% ipython --no-banner

In [1]: import numpy as np

In [2]: np.set_printoptions(precision=2, suppress=True, linewidth=100, legacy="1.25")

In [3]: F = np.array([[0, 18, 0, 6, 12, -12], [0, 9, 0, 3, 6, -6], [0, 6, 0, 2, 4, -4]])

In [4]: print(np.linalg.matrix_rank(F, rtol=0.1))
1

In [5]: print(round(float(np.linalg.norm(F, 2) / np.linalg.norm(F)), 2))
1.0

In [6]: print([round(float(x), 2) for x in np.linalg.svd(F, compute_uv=False)[:3]])
[29.7, 0.0, 0.0]

In [7]: print(np.argsort(-np.linalg.norm(F, axis=0).round(6), kind="stable")[:3])
[1 4 5]

In [8]: print(np.linalg.cond(F) > 100)
True

In [9]: rank = np.linalg.matrix_rank(F)

In [10]: print(rank)
1

In [11]: ns = np.linalg.svd(F)[2][rank:].T

In [12]: print(np.round(F @ ns, 2) + 0)
[[0. 0. 0. 0. 0.]
 [0. 0. 0. 0. 0.]
 [0. 0. 0. 0. 0.]]

In [13]: print(ns.shape)
(6, 5)

In [14]: print(np.linalg.matrix_rank(F.T @ F), np.linalg.matrix_rank(F @ F.T))
1 1

In [15]: M2 = F / np.linalg.norm(F, axis=1, keepdims=True)

In [16]: C2 = M2 @ M2.T

In [17]: print((C2 - 2 * np.eye(3)).round(6).argmax(axis=1))
[1 0 0]

In [18]: print((np.abs(C2) > 0.9).astype(int))
[[1 1 1]
 [1 1 1]
 [1 1 1]]

In [19]: print(np.degrees(np.arccos(np.clip(C2[0, 1], -1, 1))))
0.0

In [20]: U, sv, Vh = np.linalg.svd(F)

In [21]: evecs = Vh[:(sv > 1e-8).sum()]

In [22]: rng = np.random.default_rng(94)

In [23]: x = F[1] + -2 * F[2] + rng.integers(2) * np.eye(6)[5]

In [24]: print(x)
[ 0. -3.  0. -1. -2.  2.]

In [25]: print(round(np.linalg.norm(x - evecs.T @ evecs @ x), 2))
0.0

In [26]: print(np.allclose(evecs.T @ evecs @ x, x))
True

In [27]: print(evecs.T @ evecs)
[[ 0.    0.    0.    0.    0.    0.  ]
 [ 0.    0.5   0.    0.17  0.33 -0.33]
 [ 0.    0.    0.    0.    0.    0.  ]
 [ 0.    0.17  0.    0.06  0.11 -0.11]
 [ 0.    0.33  0.    0.11  0.22 -0.22]
 [ 0.   -0.33  0.   -0.11 -0.22  0.22]]
